In [1]: import numpy as np

In [2]: import numpy.linalg as la

In [3]: np.set_printoptions(precision=2, suppress=True, linewidth=120)

In [4]: M2 = np.array([[0.4, -1.2], [-0.4, -2.3], [-0.1, -1.3], [1.0, -0.7]])

In [5]: cent = np.array([[0.0, -0.1, 1.5], [-1.5, -1.1, 1.1]])

In [6]: m1 = M2 @ cent

In [7]: print(m1)
[[ 1.8   1.28 -0.72]
 [ 3.45  2.57 -3.13]
 [ 1.95  1.44 -1.58]
 [ 1.05  0.67  0.73]]

In [8]: print(np.abs(np.diag(la.qr(m1)[1])) > 1e-9)
[ True  True False]

In [9]: print(m1 @ la.pinv(m1) @ m1)
[[ 1.8   1.28 -0.72]
 [ 3.45  2.57 -3.13]
 [ 1.95  1.44 -1.58]
 [ 1.05  0.67  0.73]]

In [10]: print(la.lstsq(m1[:-1].T, m1[-1])[2])
2

In [11]: print(np.unique(m1.round(6), axis=0).shape)
(4, 3)

In [12]: M2 = np.array([[-0.1, -0.9], [0.4, -2.9], [-0.6, -0.6]])

In [13]: cent = np.array([[-0.4, -2.0, -1.7, 1.3, 0.8, -0.3, 0.4],
    ...:     [-2.0, 0.2, -1.3, -0.1, -1.0, 1.2, -0.7]])

In [14]: M = M2 @ cent

In [15]: print(M)
[[ 1.84  0.02  1.34 -0.04  0.82 -1.05  0.59]
 [ 5.64 -1.38  3.09  0.81  3.22 -3.6   2.19]
 [ 1.44  1.08  1.8  -0.72  0.12 -0.54  0.18]]

In [16]: # rank 2

In [17]: print(la.cond(M) > 100)
True

In [18]: print(np.argsort(-la.norm(M, axis=0).round(6), kind="stable")[:3])
[0 2 5]

In [19]: left, s, Vh = la.svd(M)

In [20]: print(s.round(2) + 0)
[9.06 2.14 0.  ]

In [21]: M2 = left[:, :2] @ np.diag(s[:2]) @ Vh[:2]

In [22]: print(M2)
[[ 1.84  0.02  1.34 -0.04  0.82 -1.05  0.59]
 [ 5.64 -1.38  3.09  0.81  3.22 -3.6   2.19]
 [ 1.44  1.08  1.8  -0.72  0.12 -0.54  0.18]]

In [23]: print(la.matrix_rank(M, rtol=0.05))
2

In [24]: print(np.round(la.norm(M - M2) / la.norm(M), 2))
0.0
